$ ipython --no-banner

In [1]: import numpy as np

In [2]: np.set_printoptions(precision=3, suppress=True, linewidth=120, floatmode="fixed")

In [3]: tidy = lambda a: np.round(a, 3) + 0

In [4]: B = np.array([[0.4, -0.4], [0.7, 0.8], [-1.0, -2.3], [-0.1, 1.3]])

In [5]: cent = np.array([[0.0, 1.4, 0.4, 0.0], [-0.5, 1.7, -0.1, -2.5]])

In [6]: F = B @ cent

In [7]: print(tidy(F))
[[ 0.200 -0.120  0.200  1.000]
 [-0.400  2.340  0.200 -2.000]
 [ 1.150 -5.310 -0.170  5.750]
 [-0.650  2.070 -0.170 -3.250]]

In [8]: B = F / np.sqrt((F ** 2).mean(axis=1, keepdims=True))

In [9]: np.linalg.matrix_rank(B) == np.linalg.matrix_rank(F)
Out[9]: np.True_

In [10]: print(np.linalg.matrix_rank(F - F.mean(axis=1, keepdims=True)))
2

In [11]: tidy(np.linalg.norm(B, axis=1))
Out[11]: array([2.000, 2.000, 2.000, 2.000])

In [12]: np.unique(F.round(6), axis=0).shape
Out[12]: (4, 4)

In [13]: np.abs(np.diag(np.linalg.qr(F)[1])) > 1e-9
Out[13]: array([ True,  True, False, False])

In [14]: print(np.linalg.lstsq(F[:-1].T, F[-1])[2])
2

In [15]: tidy((F + F.T) / 2)
Out[15]: 
array([[ 0.200, -0.260,  0.675,  0.175],
       [-0.260,  2.340, -2.555,  0.035],
       [ 0.675, -2.555, -0.170,  2.790],
       [ 0.175,  0.035,  2.790, -3.250]])

In [16]: tidy(np.trace(F))
Out[16]: np.float64(-0.88)

In [17]: feats = np.array([[2.3, -0.8, -0.9],
    ...:     [-1.3, 2.2, 0.2],
    ...:     [-0.6, -0.1, -0.1],
    ...:     [0.2, 0.3, 0.4],
    ...:     [-0.2, 0.5, 1.9],
    ...:     [0.4, 1.1, -0.1],
    ...:     [-1.1, -2.1, 0.3],
    ...:     [0.2, 1.3, -0.2],
    ...:     [-0.2, 1.0, -0.2],
    ...:     [-1.6, 0.5, -0.9],
    ...:     [-0.3, -0.7, 0.5],
    ...:     [-2.1, 1.6, 0.8],
    ...:     [1.1, 1.4, 1.4],
    ...:     [1.5, -0.2, -0.3],
    ...:     [-0.7, 1.5, -1.9],
    ...:     [1.6, 0.8, -0.2],
    ...:     [0.3, 1.2, 0.1],
    ...:     [-1.1, 0.7, -1.6],
    ...:     [-0.9, -0.2, 0.1],
    ...:     [-0.3, -0.9, 0.4],
    ...:     [0.2, -0.1, -1.6],
    ...:     [1.6, 1.8, -1.8],
    ...:     [0.4, -1.4, 1.1],
    ...:     [-1.2, -1.7, 2.6],
    ...:     [0.5, -0.3, 1.4],
    ...:     [-1.8, -1.9, 1.7],
    ...:     [-0.9, 1.0, 0.2]])

In [18]: rng = np.random.default_rng(51698)

In [19]: feats[:, 2] = -3 * feats[:, 1] + 0.05 * rng.normal(size=27)

In [20]: tidy(feats)
Out[20]: 
array([[ 2.300, -0.800,  2.357],
       [-1.300,  2.200, -6.534],
       [-0.600, -0.100,  0.333],
       [ 0.200,  0.300, -0.863],
       [-0.200,  0.500, -1.446],
       [ 0.400,  1.100, -3.339],
       [-1.100, -2.100,  6.271],
       [ 0.200,  1.300, -3.884],
       [-0.200,  1.000, -3.072],
       [-1.600,  0.500, -1.450],
       [-0.300, -0.700,  2.062],
       [-2.100,  1.600, -4.829],
       [ 1.100,  1.400, -4.192],
       [ 1.500, -0.200,  0.621],
       [-0.700,  1.500, -4.451],
       [ 1.600,  0.800, -2.425],
       [ 0.300,  1.200, -3.680],
       [-1.100,  0.700, -2.160],
       [-0.900, -0.200,  0.561],
       [-0.300, -0.900,  2.661],
       [ 0.200, -0.100,  0.368],
       [ 1.600,  1.800, -5.333],
       [ 0.400, -1.400,  4.212],
       [-1.200, -1.700,  5.021],
       [ 0.500, -0.300,  0.907],
       [-1.800, -1.900,  5.698],
       [-0.900,  1.000, -3.007]])

In [21]: U, sv, Vt = np.linalg.svd(feats, full_matrices=False)

In [22]: tidy(sv / sv[0])
Out[22]: array([1.000, 0.296, 0.004])

In [23]: tidy(Vt @ Vt.T)
Out[23]: 
array([[1.000, 0.000, 0.000],
       [0.000, 1.000, 0.000],
       [0.000, 0.000, 1.000]])

In [24]: cen = feats - feats.mean(axis=0)

In [25]: U, sv, Vt = np.linalg.svd(cen, full_matrices=False)

In [26]: np.searchsorted(np.cumsum(sv ** 2) / (sv ** 2).sum(), 0.9) + 1
Out[26]: np.int64(1)

In [27]: tidy((sv ** 2).sum() ** 2 / (sv ** 4).sum())
Out[27]: np.float64(1.177)

In [28]: print(tidy(np.abs(Vt[-1])))
[0.001 0.948 0.317]

In [29]: x0 = np.array([2, 3, 4])

In [30]: np.linalg.norm(feats @ x0) <= np.linalg.norm(feats, 2) * np.linalg.norm(x0) + 1e-9
Out[30]: np.True_

In [31]: x0 @ feats
Traceback (most recent call last):
  Cell In[31], line 1
    x0 @ feats
ValueError: matmul: Input operand 1 has a mismatch in its core dimension 0, with gufunc signature (n?,k),(k,m?)->(n?,m?) (size 27 is different from 3)


In [32]: print((feats @ x0).argmax())
6

In [33]: np.sign((feats @ x0).round(6))
Out[33]: 
array([ 1.000, -1.000, -1.000, -1.000, -1.000, -1.000,  1.000, -1.000, -1.000, -1.000,  1.000, -1.000, -1.000,  1.000,
       -1.000, -1.000, -1.000, -1.000, -1.000,  1.000,  1.000, -1.000,  1.000,  1.000,  1.000,  1.000, -1.000])

In [34]: X = np.loadtxt("dump.csv", delimiter=",")

In [35]: tidy(X)
Out[35]: 
array([[-0.229,  0.218,  0.949],
       [-0.688, -0.725,  0.000],
       [ 0.688, -0.653,  0.316]])

In [36]: tidy(X.T @ X)
Out[36]: 
array([[1.000, 0.000, 0.000],
       [0.000, 1.000, 0.000],
       [0.000, 0.000, 1.000]])

In [37]: tidy(X[:, 0] @ X[:, 1])
Out[37]: np.float64(0.0)

In [38]: x0 = np.array([-1, -2, 2])

In [39]: y = X @ x0

In [40]: tidy(y)
Out[40]: array([1.691, 2.139, 1.250])

In [41]: tidy(np.linalg.solve(X, y + X[:, 0]))
Out[41]: array([ 0.000, -2.000,  2.000])

In [42]: tidy(np.linalg.solve(X.T, X[1]))
Out[42]: array([0.000, 1.000, 0.000])

In [43]: tidy(np.linalg.solve(X, y))
Out[43]: array([-1.000, -2.000,  2.000])

In [44]: x0 = np.array([2, -1, -1])

In [45]: [p for p in range(1, 25) if np.allclose(np.linalg.matrix_power(X, p), np.eye(3))]
Out[45]: []

In [46]: E = np.loadtxt("run11.csv", delimiter=",")

In [47]: E
Out[47]: 
array([[  8.376,  10.408,   1.995],
       [ -5.377,  -6.729,  -1.329],
       [  0.959,   1.210,   0.233],
       [ -1.505,  -1.798,  -0.404],
       [ -6.209,  -7.756,  -1.586],
       [  2.839,   3.651,   0.795],
       [  0.831,   1.091,   0.247],
       [ -1.791,  -2.188,  -0.429],
       [  3.112,   3.908,   0.728],
       [  0.577,   0.612,   0.159],
       [ -2.913,  -3.626,  -0.696],
       [  0.282,   0.545,   0.082],
       [ -1.756,  -2.171,  -0.379],
       [ -3.196,  -4.069,  -0.840],
       [ -8.214, -10.284,  -2.101]])

In [48]: P = E @ np.linalg.solve(E.T @ E, E.T)

In [49]: print(tidy(np.trace(P)))
3.0

In [50]: np.allclose(P @ P, P)
Out[50]: True

In [51]: cen = (E - E.mean(axis=0)) / E.std(axis=0)

In [52]: np.argwhere(np.abs(cen) > 2)
Out[52]: 
array([[0, 0],
       [0, 1],
       [0, 2]])

In [53]: tidy(cen.std(axis=0))
Out[53]: array([1.000, 1.000, 1.000])

In [54]: b = np.linalg.lstsq(np.delete(cen, 2, axis=1), cen[:, 2])[0]

In [55]: tidy(b)
Out[55]: array([-0.398,  1.397])

In [56]: np.abs(b).argmax()
Out[56]: np.int64(1)

In [57]: tidy(1 - np.var(cen[:, 2] - np.delete(cen, 2, axis=1) @ b))
Out[57]: np.float64(0.998)

In [58]: B = np.c_[E[:, :1] @ np.array([[3]]), np.array([-2, 0, 1, -1, -1, 0, -1, 2, 2, -2, 0, -1, -1, 1, -1])]

In [59]: tidy(B)
Out[59]: 
array([[ 25.128,  -2.000],
       [-16.131,   0.000],
       [  2.877,   1.000],
       [ -4.515,  -1.000],
       [-18.627,  -1.000],
       [  8.517,   0.000],
       [  2.493,  -1.000],
       [ -5.373,   2.000],
       [  9.336,   2.000],
       [  1.731,  -2.000],
       [ -8.739,   0.000],
       [  0.846,  -1.000],
       [ -5.268,  -1.000],
       [ -9.588,   1.000],
       [-24.642,  -1.000]])

In [60]: np.linalg.matrix_rank(B)
Out[60]: np.int64(2)

In [61]: tidy(np.linalg.lstsq(E, B[:, 0])[0])
Out[61]: array([3.000, 0.000, 0.000])
